>>> import numpy as np
>>> np.set_printoptions(suppress=True, linewidth=100)
>>> def tidy(a):
...     return np.round(a, 2) + 0
... 
>>> K = np.load("layer8.npy")
>>> K
array([[2, 0, 0, 0, 0],
       [0, 0, 0, 0, 0],
       [0, 0, 1, 0, 0],
       [0, 0, 0, 1, 0],
       [0, 0, 0, 0, 3]])
>>> # splits into 5 blocks
>>> np.linalg.matrix_rank(K - K[0, 0] * np.eye(5))
np.int64(4)
>>> [int(np.linalg.matrix_rank(np.linalg.matrix_power(K, p))) for p in range(1, 6)]
[4, 4, 4, 4, 4]
>>> A2 = np.array([[3]])
>>> Z = np.array([[0, 1, 1], [1, 1, 2], [2, 2, 2]])
>>> m1 = np.block([[A2, np.array([[0, 3, 2]])], [np.zeros((3, 1)), Z]])
>>> m1
array([[3., 0., 3., 2.],
       [0., 0., 1., 1.],
       [0., 1., 1., 2.],
       [0., 2., 2., 2.]])
>>> r0 = np.array([-5, -9, 7, 4])
>>> A2 = m1 + np.outer(r0, np.eye(4)[2])
>>> A2
array([[ 3.,  0., -2.,  2.],
       [ 0.,  0., -8.,  1.],
       [ 0.,  1.,  8.,  2.],
       [ 0.,  2.,  6.,  2.]])
>>> np.linalg.matrix_rank(np.linalg.inv(A2) - np.linalg.inv(m1), tol=1e-8)
np.int64(1)
>>> np.linalg.matrix_rank(A2 - m1)
np.int64(1)
>>> gram = m1.T @ m1
>>> tidy(np.linalg.svd(m1, compute_uv=False) ** 2)
array([33.74,  7.42,  0.6 ,  0.24])
>>> np.linalg.matrix_rank(gram)
np.int64(4)
>>> tidy(np.linalg.eigvalsh(gram)[::-1])
array([33.74,  7.42,  0.6 ,  0.24])
>>> rng = np.random.default_rng(3851)
>>> lab = rng.permutation(4)
>>> lab
array([2, 3, 1, 0])
>>> A2 = m1[lab][:, lab]
>>> np.trace(A2)
np.float64(6.0)
>>> np.allclose(A2, m1)
False
>>> np.unravel_index(np.abs(m1).argmax(), m1.shape)
(np.int64(0), np.int64(0))
>>> np.linalg.matrix_rank(m1)
np.int64(4)
>>> np.diff(m1, axis=0)
array([[-3.,  0., -2., -1.],
       [ 0.,  1.,  0.,  1.],
       [ 0.,  1.,  1.,  0.]])
>>> m1.sum(axis=1)
array([8., 2., 4., 6.])
>>> tidy(np.linalg.svd(m1, compute_uv=False))
array([5.81, 2.72, 0.77, 0.49])
>>> m1 - m1[0]
array([[ 0.,  0.,  0.,  0.],
       [-3.,  0., -2., -1.],
       [-3.,  1., -2.,  0.],
       [-3.,  2., -1.,  0.]])
>>> m1.shape
(4, 4)
>>> np.count_nonzero(m1)
np.int64(11)
>>> tidy(np.linalg.norm(m1))
np.float64(6.48)
>>> W0 = np.loadtxt("test13.csv", delimiter=",")
>>> W0
array([[ 3.,  5.,  3.,  0., -2.,  4.,  2., -3., -5.],
       [-5.,  5., -1.,  0.,  1., -2.,  1.,  1.,  4.],
       [-4., -4.,  4., -4., -3.,  2.,  0.,  0.,  2.],
       [ 2.,  2., -4.,  4., -5.,  2.,  4., -4.,  1.],
       [-4., -5., -2., -5., -1., -3., -4., -4.,  0.],
       [ 1.,  2.,  4.,  2., -1.,  1.,  0., -2.,  4.],
       [-5., -1.,  4.,  2.,  5., -5., -5., -1.,  3.],
       [-2., -3.,  1.,  3., -3.,  5., -1., -2.,  2.],
       [ 3., -1.,  5.,  5., -4., -4.,  4.,  3.,  3.]])
>>> lab = rng.permutation(9)
>>> lab
array([6, 3, 8, 5, 2, 7, 4, 0, 1])
>>> A2 = W0[lab][:, lab]
>>> tidy(np.sort(np.abs(np.linalg.eigvals(A2))))
array([2.39, 5.18, 5.18, 7.14, 7.14, 9.01, 9.01, 9.34, 9.34])
>>> A2
array([[-5.,  2.,  3., -5.,  4., -1.,  5., -5., -1.],
       [ 4.,  4.,  1.,  2., -4., -4., -5.,  2.,  2.],
       [ 4.,  5.,  3., -4.,  5.,  3., -4.,  3., -1.],
       [ 0.,  2.,  4.,  1.,  4., -2., -1.,  1.,  2.],
       [ 0., -4.,  2.,  2.,  4.,  0., -3., -4., -4.],
       [-1.,  3.,  2.,  5.,  1., -2., -3., -2., -3.],
       [-4., -5.,  0., -3., -2., -4., -1., -4., -5.],
       [ 2.,  0., -5.,  4.,  3., -3., -2.,  3.,  5.],
       [ 1.,  0.,  4., -2., -1.,  1.,  1., -5.,  5.]])
>>> np.trace(A2)
np.float64(12.0)
>>> np.allclose(m1 @ m1.T, m1.T @ m1)
False
>>> tidy(np.abs(np.linalg.eigvals(m1)).max())
np.float64(4.28)
>>> tidy(np.linalg.det(m1))
np.float64(6.0)
>>> tidy(np.linalg.matrix_power(m1, 3))
array([[27., 48., 82., 89.],
       [ 0., 11., 14., 17.],
       [ 0., 20., 25., 31.],
       [ 0., 28., 34., 42.]])
>>> tidy(np.sort(np.abs(np.linalg.eigvals(m1))))
array([0.68, 0.68, 3.  , 4.28])
>>> m1 @ m1
array([[ 9.,  7., 16., 16.],
       [ 0.,  3.,  3.,  4.],
       [ 0.,  5.,  6.,  7.],
       [ 0.,  6.,  8., 10.]])
>>> mat = np.load("sample9.npy")
>>> mat
array([[ 0.26,  0.09, -0.41, -0.47, -2.04, -1.96,  0.06,  0.74],
       [ 1.44, -0.02,  0.95, -1.28,  0.51, -0.99,  1.74, -0.31],
       [ 0.34, -1.39, -0.3 ,  1.14,  1.87,  0.36,  0.2 ,  1.38],
       [ 0.65, -0.44, -0.17,  1.16, -1.06, -1.03,  1.97,  0.97],
       [ 1.43, -1.72, -0.21,  1.16,  0.48, -0.28,  1.11, -1.02],
       [-0.85, -0.22,  1.5 , -1.45,  0.11,  0.14, -1.95, -0.24],
       [ 1.69, -0.1 , -0.89,  1.39,  1.16, -0.76, -1.19,  0.29],
       [ 0.48,  1.48, -2.17, -0.26,  0.44, -0.69, -0.83,  0.65],
       [-0.19,  0.77, -1.2 ,  0.71, -0.32,  0.1 , -0.32, -2.49],
       [ 1.63, -2.21, -0.29, -0.05,  0.37, -0.29, -1.  ,  0.36],
       [ 1.13, -0.97,  0.71,  0.95, -2.22, -0.29,  0.32,  0.54],
       [ 0.59,  1.28, -0.78,  0.63,  0.3 , -0.65, -1.57, -1.74],
       [ 0.75, -1.27, -0.48, -1.59, -1.09,  1.15, -0.03, -1.26],
       [ 1.87, -0.16,  1.2 , -0.3 ,  1.26, -0.04, -1.27, -0.87],
       [-0.17, -1.68,  0.94,  1.41, -0.54, -1.64,  0.53,  0.09],
       [ 1.33,  0.23,  1.33, -1.05,  1.7 ,  1.15,  0.  ,  0.31],
       [-0.56, -0.71,  0.14, -1.76,  0.84,  1.08,  1.52, -0.93],
       [-0.23,  1.76, -1.55,  1.13,  0.02, -0.18,  0.6 ,  1.33],
       [ 0.02, -2.37, -0.71, -0.13, -0.25, -0.01, -1.67, -0.13],
       [-1.05, -1.63,  1.33, -0.13, -0.2 , -1.79,  0.1 , -0.46],
       [ 1.87,  0.55, -0.24, -0.8 , -0.44,  0.04, -2.  , -0.53],
       [-1.39,  1.12, -0.22, -1.39,  1.71,  0.13, -0.74,  0.58],
       [-0.09,  0.62,  0.38, -0.28, -2.65,  0.18, -1.02, -0.51],
       [ 0.64,  1.44,  0.69, -1.31,  1.05, -1.51, -0.29, -0.93],
       [-1.6 ,  2.13, -0.25, -0.42, -1.01,  0.41,  0.61, -0.33],
       [ 1.17,  0.9 ,  1.1 , -1.17, -0.15,  0.13,  2.01,  0.38],
       [ 0.65,  0.28, -0.02, -1.96,  1.46, -0.79,  0.15, -1.37],
       [ 1.41,  2.1 , -0.95,  0.12,  0.27,  0.63, -0.42, -1.03],
       [-0.61, -0.21, -1.54, -0.96, -1.64, -0.04,  0.12, -1.61],
       [ 0.91, -0.88, -1.51, -0.2 ,  0.66, -0.31,  0.65,  2.03],
       [-0.69, -0.85, -0.51, -0.52,  2.62, -0.5 , -0.15,  0.4 ],
       [ 1.42,  1.41, -0.08,  0.38,  1.22, -0.68, -1.39, -0.98],
       [ 1.91,  0.68,  0.71,  0.61,  1.6 ,  1.03, -0.6 , -0.16],
       [-0.63,  1.25,  1.06, -1.34,  0.61,  0.74, -0.74,  1.63],
       [-0.98,  0.32, -0.71, -0.3 , -0.79,  2.06,  1.18, -1.05],
       [-2.38,  0.19,  0.21, -1.25,  0.87, -0.27, -0.77, -0.51]])
>>> r0 = np.array([-3, 1, 2])
>>> tidy(np.convolve(mat[8], r0))
array([ 0.57, -2.5 ,  3.99, -1.79, -0.73,  0.8 ,  0.42,  7.35, -3.13, -4.98])
>>> tidy(np.correlate(mat[8], mat[25], "full"))
array([-0.07, -0.09,  1.07, -2.01,  1.26, -1.44,  2.01, -3.21, -4.09, -1.51,  1.4 ,  2.28, -2.91,
       -2.62, -2.91])
>>> tidy(np.cross(mat[8, :3], mat[25, :3]))
array([ 1.93, -1.19, -1.07])
>>> Xc = mat - mat.mean(axis=0)
>>> vecs = np.linalg.svd(Xc)[2][:5]
>>> A2 = Xc - Xc @ vecs.T @ vecs
>>> tidy(np.cov(Xc @ vecs.T, rowvar=False))
array([[1.8 , 0.  , 0.  , 0.  , 0.  ],
       [0.  , 1.66, 0.  , 0.  , 0.  ],
       [0.  , 0.  , 1.37, 0.  , 0.  ],
       [0.  , 0.  , 0.  , 1.16, 0.  ],
       [0.  , 0.  , 0.  , 0.  , 0.99]])
>>> tidy(np.linalg.norm(A2) / np.linalg.norm(Xc))
np.float64(0.47)
>>> th = np.radians(60)
>>> R = np.eye(8)
>>> R[7, 7] = R[0, 0] = np.cos(th)
>>> R[7, 0], R[0, 7] = -np.sin(th), np.sin(th)
>>> tidy(R)
array([[ 0.5 ,  0.  ,  0.  ,  0.  ,  0.  ,  0.  ,  0.  ,  0.87],
       [ 0.  ,  1.  ,  0.  ,  0.  ,  0.  ,  0.  ,  0.  ,  0.  ],
       [ 0.  ,  0.  ,  1.  ,  0.  ,  0.  ,  0.  ,  0.  ,  0.  ],
       [ 0.  ,  0.  ,  0.  ,  1.  ,  0.  ,  0.  ,  0.  ,  0.  ],
       [ 0.  ,  0.  ,  0.  ,  0.  ,  1.  ,  0.  ,  0.  ,  0.  ],
       [ 0.  ,  0.  ,  0.  ,  0.  ,  0.  ,  1.  ,  0.  ,  0.  ],
       [ 0.  ,  0.  ,  0.  ,  0.  ,  0.  ,  0.  ,  1.  ,  0.  ],
       [-0.87,  0.  ,  0.  ,  0.  ,  0.  ,  0.  ,  0.  ,  0.5 ]])
>>> A2 = mat @ R.T
>>> tidy(np.linalg.svd(mat, compute_uv=False)), tidy(np.linalg.svd(A2, compute_uv=False))
(array([8.11, 7.75, 6.98, 6.49, 5.94, 5.32, 4.9 , 4.43]), array([8.11, 7.75, 6.98, 6.49, 5.94, 5.32, 4.9 , 4.43]))
>>> np.allclose(mat @ mat.T, A2 @ A2.T)
True
>>> tidy(np.linalg.norm(mat, "nuc"))
np.float64(49.93)
>>> tidy(np.linalg.norm(mat, axis=0))
array([6.84, 7.16, 5.53, 6.07, 7.29, 5.27, 6.38, 6.07])
>>> J = np.loadtxt("dump.csv", delimiter=",")
>>> tidy(J)
array([[-0.46,  0.71, -0.85,  0.89,  0.64, -1.16],
       [-0.15, -0.04,  0.13, -0.27,  1.82,  0.75],
       [-0.76, -1.51, -0.43, -0.64,  0.14, -0.72],
       [ 0.15,  0.96, -0.29, -1.65,  0.02, -0.52],
       [-1.52,  0.46, -0.55, -0.08, -0.48,  0.96],
       [ 0.91, -0.3 , -1.64,  0.  , -0.07,  0.62]])
>>> th = np.radians(36)
>>> R = np.eye(6)
>>> R[1, 1] = R[2, 2] = np.cos(th)
>>> R[1, 2], R[2, 1] = -np.sin(th), np.sin(th)
>>> tidy(R)
array([[ 1.  ,  0.  ,  0.  ,  0.  ,  0.  ,  0.  ],
       [ 0.  ,  0.81, -0.59,  0.  ,  0.  ,  0.  ],
       [ 0.  ,  0.59,  0.81,  0.  ,  0.  ,  0.  ],
       [ 0.  ,  0.  ,  0.  ,  1.  ,  0.  ,  0.  ],
       [ 0.  ,  0.  ,  0.  ,  0.  ,  1.  ,  0.  ],
       [ 0.  ,  0.  ,  0.  ,  0.  ,  0.  ,  1.  ]])
>>> A2 = J @ R.T
>>> np.allclose(J @ J.T, A2 @ A2.T)
True
>>> tidy(np.linalg.det(R)), tidy(np.trace(R))
(np.float64(1.0), np.float64(5.62))
>>> tidy(np.abs(A2 - J).max(axis=0))
array([0.  , 1.02, 0.8 , 0.  , 0.  , 0.  ])
>>> tidy(J @ J.T)
array([[4., 0., 0., 0., 0., 0.],
       [0., 4., 0., 0., 0., 0.],
       [0., 0., 4., 0., 0., 0.],
       [0., 0., 0., 4., 0., 0.],
       [0., 0., 0., 0., 4., 0.],
       [0., 0., 0., 0., 0., 4.]])
>>> tidy(J[:, 1] @ J[:, 5])
np.float64(0.0)
>>> tidy(np.linalg.pinv(J))
array([[-0.11, -0.04, -0.19,  0.04, -0.38,  0.23],
       [ 0.18, -0.01, -0.38,  0.24,  0.12, -0.07],
       [-0.21,  0.03, -0.11, -0.07, -0.14, -0.41],
       [ 0.22, -0.07, -0.16, -0.41, -0.02,  0.  ],
       [ 0.16,  0.46,  0.03,  0.  , -0.12, -0.02],
       [-0.29,  0.19, -0.18, -0.13,  0.24,  0.16]])
>>> tidy(J.T @ J)
array([[4., 0., 0., 0., 0., 0.],
       [0., 4., 0., 0., 0., 0.],
       [0., 0., 4., 0., 0., 0.],
       [0., 0., 0., 4., 0., 0.],
       [0., 0., 0., 0., 4., 0.],
       [0., 0., 0., 0., 0., 4.]])
>>> tidy(np.linalg.norm(J, axis=0))
array([2., 2., 2., 2., 2., 2.])
>>> A2 = np.array([[2, 2, 5], [3, 8, 1], [6, 2, 0]])
>>> F = np.triu(A2, 1)
>>> F
array([[0, 2, 5],
       [0, 0, 1],
       [0, 0, 0]])
>>> # triangular
>>> tidy(np.linalg.norm(F, 2) / np.linalg.norm(F))
np.float64(1.0)
>>> np.linalg.cond(F) > 100
np.True_
>>> X = np.loadtxt("block17.csv", delimiter=",")
>>> X
array([[ 4.65,  1.3 , -5.22, -4.96,  3.95,  1.75,  2.49],
       [-2.51,  1.7 , -3.32, -4.02, -0.6 , -3.76, -7.01],
       [ 6.76,  2.51,  3.97, -1.37, -2.46,  0.56,  4.9 ],
       [ 6.29,  3.45,  3.08,  0.68,  4.08,  3.21,  3.42],
       [ 2.15,  2.81, -5.82,  1.59,  0.08, -6.82, -2.14],
       [-1.04, -3.08,  5.14,  3.  , -1.73,  7.03,  1.25],
       [-4.95,  4.49, -0.23, -2.04, -4.74, -4.58, -2.76],
       [-0.93, -7.68,  1.  ,  1.28, -2.5 ,  4.41,  3.44],
       [ 7.68,  1.14, -2.68,  0.51,  2.03, -3.23, -4.22],
       [-5.79, -2.83,  4.38,  5.07,  1.28,  3.25,  1.17],
       [ 1.98,  2.9 , -5.18,  6.35, -2.2 , -2.54,  3.03],
       [-4.24,  2.83,  6.26,  2.94,  1.07,  3.55,  3.53],
       [ 3.92,  5.13, -0.78,  5.96,  0.42, -2.5 , -3.97]])
>>> x0 = np.array([9, -9, 7, 8, -9, -6, 0])
>>> y = X @ x0
>>> tidy(np.linalg.pinv(X) @ X)
array([[1., 0., 0., 0., 0., 0., 0.],
       [0., 1., 0., 0., 0., 0., 0.],
       [0., 0., 1., 0., 0., 0., 0.],
       [0., 0., 0., 1., 0., 0., 0.],
       [0., 0., 0., 0., 1., 0., 0.],
       [0., 0., 0., 0., 0., 1., 0.],
       [0., 0., 0., 0., 0., 0., 1.]])
>>> y = y + 0.05 * rng.normal(size=13)
>>> tidy(y)
array([-92.03, -65.32,  73.81,  -3.44,   6.25,  51.74, -32.73,  73.92,  45.32,  13.57,  41.28,
       -27.25,  42.5 ])
>>> c, *_ = np.linalg.lstsq(X, y)
>>> tidy(X.T @ (y - X @ c))
array([0., 0., 0., 0., 0., 0., 0.])
>>> tidy(np.linalg.norm(y - X @ c))
np.float64(0.12)
